% ipython --no-banner

In [1]: import numpy as np

In [2]: np.set_printoptions(suppress=True, linewidth=160)

In [3]: def tidy(a):
   ...:     return np.round(a, 2) + 0
   ...: 

In [4]: rng = np.random.default_rng(22)

In [5]: t = np.sort(rng.uniform(-2, 2, 17))

In [6]: A = np.c_[t, t ** 2, t ** 3] @ np.array([[0, 7, 0, 0, 7, 9], [7, 4, 4, 1, 6, 6], [7, 1, 1, 8, 9, 8]])

In [7]: print(tidy(A))
[[-18.12  -5.47   7.13 -43.37 -45.61 -43.38]
 [-17.9   -5.46   7.1  -42.99 -45.23 -43.04]
 [-12.24  -5.14   6.38 -32.95 -35.39 -34.22]
 [ -2.05  -4.37   4.05 -12.47 -15.4  -16.07]
 [ -1.21  -4.25   3.69 -10.38 -13.35 -14.16]
 [  1.04  -3.23   1.54  -2.07  -4.84  -5.88]
 [  0.93  -2.75   0.99  -0.94  -3.4   -4.32]
 [  0.48  -1.85   0.37  -0.15  -1.9   -2.5 ]
 [  0.16  -1.04   0.1   -0.01  -1.02  -1.34]
 [  0.05  -0.6    0.03   0.    -0.59  -0.77]
 [  0.42   1.76   0.21   0.14   1.94   2.37]
 [  1.85   3.83   0.82   0.82   4.83   5.61]
 [  4.24   6.02   1.73   2.22   8.61   9.61]
 [ 21.62  15.64   7.32  14.83  31.88  32.58]
 [ 29.86  19.15   9.72  21.41  42.37  42.62]
 [ 33.31  20.54  10.69  24.23  46.74  46.77]
 [ 78.6   36.3   22.64  63.19 103.29  99.77]]

In [8]: # null space of dimension 3

In [9]: Xs = A - A.mean(axis=0)

In [10]: vecs = np.linalg.svd(Xs)[2][:3]

In [11]: other = Xs - Xs @ vecs.T @ vecs

In [12]: print(tidy(np.diag(vecs.T @ vecs)))
[0.72 0.46 0.35 0.64 0.36 0.47]

In [13]: print(tidy(np.linalg.norm(other) / np.linalg.norm(Xs)))
0.0

In [14]: t = np.radians(90)

In [15]: R = np.eye(6)

In [16]: R[1, 1] = R[3, 3] = np.cos(t)

In [17]: R[1, 3], R[3, 1] = -np.sin(t), np.sin(t)

In [18]: print(tidy(R))
[[ 1.  0.  0.  0.  0.  0.]
 [ 0.  0.  0. -1.  0.  0.]
 [ 0.  0.  1.  0.  0.  0.]
 [ 0.  1.  0.  0.  0.  0.]
 [ 0.  0.  0.  0.  1.  0.]
 [ 0.  0.  0.  0.  0.  1.]]

In [19]: other = A @ R.T

In [20]: print(tidy(other))
[[-18.12  43.37   7.13  -5.47 -45.61 -43.38]
 [-17.9   42.99   7.1   -5.46 -45.23 -43.04]
 [-12.24  32.95   6.38  -5.14 -35.39 -34.22]
 [ -2.05  12.47   4.05  -4.37 -15.4  -16.07]
 [ -1.21  10.38   3.69  -4.25 -13.35 -14.16]
 [  1.04   2.07   1.54  -3.23  -4.84  -5.88]
 [  0.93   0.94   0.99  -2.75  -3.4   -4.32]
 [  0.48   0.15   0.37  -1.85  -1.9   -2.5 ]
 [  0.16   0.01   0.1   -1.04  -1.02  -1.34]
 [  0.05   0.     0.03  -0.6   -0.59  -0.77]
 [  0.42  -0.14   0.21   1.76   1.94   2.37]
 [  1.85  -0.82   0.82   3.83   4.83   5.61]
 [  4.24  -2.22   1.73   6.02   8.61   9.61]
 [ 21.62 -14.83   7.32  15.64  31.88  32.58]
 [ 29.86 -21.41   9.72  19.15  42.37  42.62]
 [ 33.31 -24.23  10.69  20.54  46.74  46.77]
 [ 78.6  -63.19  22.64  36.3  103.29  99.77]]

In [21]: print(np.linalg.lstsq(other[:-1].T, other[-1])[2])
3

In [22]: print(tidy(np.trace(np.linalg.pinv(other) @ other)))
3.0

In [23]: data = np.maximum(np.array([[3, 1, 1],
    ...:     [1, 0, 0],
    ...:     [3, 3, 3],
    ...:     [2, 3, 3],
    ...:     [2, 1, 2],
    ...:     [2, 1, 3],
    ...:     [1, 3, 2],
    ...:     [3, 2, 1],
    ...:     [0, 2, 0],
    ...:     [2, 0, 0],
    ...:     [3, 1, 3],
    ...:     [3, 0, 0],
    ...:     [3, 3, 3],
    ...:     [3, 2, 3],
    ...:     [1, 2, 0],
    ...:     [1, 1, 1],
    ...:     [3, 3, 3],
    ...:     [2, 3, 0],
    ...:     [2, 2, 0],
    ...:     [0, 2, 3],
    ...:     [1, 0, 0],
    ...:     [1, 3, 1],
    ...:     [1, 1, 3],
    ...:     [1, 2, 2],
    ...:     [1, 2, 0],
    ...:     [0, 1, 0],
    ...:     [1, 1, 0],
    ...:     [3, 2, 3],
    ...:     [2, 3, 3],
    ...:     [0, 1, 0],
    ...:     [2, 1, 1],
    ...:     [3, 1, 2]]) @ np.array([[0, -3, -2, -3], [7, 6, 9, 4], [-8, 9, -9, 4]]) + np.array([-2, 4, 2, 3]), 0)

In [24]: print(data)
[[ 0 10  0  2]
 [ 0  1  0  0]
 [ 0 40  0 18]
 [ 0 43  0 21]
 [ 0 22  0  9]
 [ 0 31  0 13]
 [ 3 37  9 20]
 [ 4 16  5  6]
 [12 16 20 11]
 [ 0  0  0  0]
 [ 0 28  0 10]
 [ 0  0  0  0]
 [ 0 40  0 18]
 [ 0 34  0 14]
 [12 13 18  8]
 [ 0 16  0  8]
 [ 0 40  0 18]
 [19 16 25  9]
 [12 10 16  5]
 [ 0 43  0 23]
 [ 0  1  0  0]
 [11 28 18 16]
 [ 0 34  0 16]
 [ 0 31  0 16]
 [12 13 18  8]
 [ 5 10 11  7]
 [ 5  7  9  4]
 [ 0 34  0 14]
 [ 0 43  0 21]
 [ 5 10 11  7]
 [ 0 13  0  5]
 [ 0 19  0  6]]

In [25]: # row 11 repeats row 9

In [26]: Xs = data - data.mean(axis=0)

In [27]: vecs = np.linalg.svd(Xs)[2][:2]

In [28]: other = Xs - Xs @ vecs.T @ vecs

In [29]: print(tidy(np.linalg.norm(other) / np.linalg.norm(Xs)))
0.08

In [30]: print(tidy((Xs @ vecs.T).std(axis=0)))
[15.67  8.83]

In [31]: P = data @ np.linalg.solve(data.T @ data, data.T)

In [32]: print(tidy(np.trace(P)))
4.0

In [33]: print(tidy(P @ data[:, 2]))
[ 0.  0.  0.  0.  0.  0.  9.  5. 20.  0.  0.  0.  0.  0. 18.  0.  0. 25. 16.  0.  0. 18.  0.  0. 18. 11.  9.  0.  0. 11.  0.  0.]

In [34]: print(np.allclose(P @ P, P))
True

In [35]: r0 = np.array([3, 5])

In [36]: print(np.convolve(data[27], r0))
[  0 102 170  42  70]

In [37]: print(np.correlate(data[27], data[9], "full"))
[0 0 0 0 0 0 0]

In [38]: basis = data[[4, 27]].astype(float)

In [39]: for _ in range(6):
    ...:     idx = np.linalg.norm(data[:, None] - basis, axis=-1).argmin(axis=1)
    ...:     basis = np.array([data[idx == j].mean(axis=0) for j in range(2)])
    ...: 

In [40]: print(idx)
[0 0 1 1 0 1 1 0 0 0 1 0 1 1 0 0 1 0 0 1 0 1 1 1 0 0 0 1 1 0 0 0]

In [41]: print(np.abs(basis[1] - basis[0]).argmax())
1

In [42]: m1 = np.load("mat.npy")

In [43]: print(m1)
[[  3.76   1.73  -0.84  -0.52]
 [  6.9   -3.6   -1.01   2.79]
 [-10.68   1.72   1.93  -2.35]
 [-17.73   7.38   2.75  -5.83]
 [ -7.06   0.89   1.38  -1.25]
 [ 14.55  -2.55  -2.71   3.22]
 [ 10.43  -6.54  -1.51   4.77]
 [ 11.22   0.84  -2.11   0.5 ]
 [-11.38  -1.93   2.39  -0.15]
 [  3.36  -2.72  -0.42   2.02]
 [ -6.74   4.58   1.11  -3.23]
 [  7.68   2.82  -1.85  -0.75]
 [ 17.8   -5.45  -2.96   5.05]
 [  0.02   0.85  -0.02  -0.78]
 [ -7.49  -0.82   1.35  -0.35]
 [-14.73   1.     2.84  -2.16]
 [  6.68  -4.39  -0.87   3.23]
 [ 11.04  -0.89  -1.98   1.7 ]
 [-14.61   2.64   2.6   -3.03]
 [ 11.13   1.79  -2.15   0.16]
 [ 14.59  -2.7   -2.37   3.04]
 [-18.52   0.03   3.48  -1.96]
 [ 10.75  -1.68  -1.93   2.2 ]
 [-14.19   4.62   2.28  -4.22]
 [-10.37   6.43   1.42  -4.67]
 [  3.7    0.03  -0.74   0.26]
 [ 17.76  -6.25  -2.99   5.5 ]
 [ -0.64  -3.69   0.29   1.83]
 [-14.07   6.38   2.07  -5.1 ]
 [-18.29   2.64   3.    -3.6 ]
 [ 14.75  -1.75  -2.43   2.65]
 [ 10.81  -1.78  -1.87   2.14]]

In [44]: # column 0 dominates

In [45]: Xs = m1 - m1.mean(axis=0)

In [46]: left, sv, VT = np.linalg.svd(Xs, full_matrices=False)

In [47]: print(np.abs(VT[0]).argmax())
0

In [48]: print(np.argsort(-np.linalg.norm(m1, axis=0).round(6), kind="stable")[:3])
[0 1 3]

In [49]: print([round(float(x), 2) for x in np.linalg.svd(m1, compute_uv=False)[:3]])
[71.16, 16.48, 0.6]

In [50]: print(np.linalg.matrix_rank(m1, rtol=0.1))
2

In [51]: print(tidy(np.linalg.norm(m1, 2) / np.linalg.norm(m1)))
0.97

In [52]: print(np.linalg.cond(m1) > 100)
True
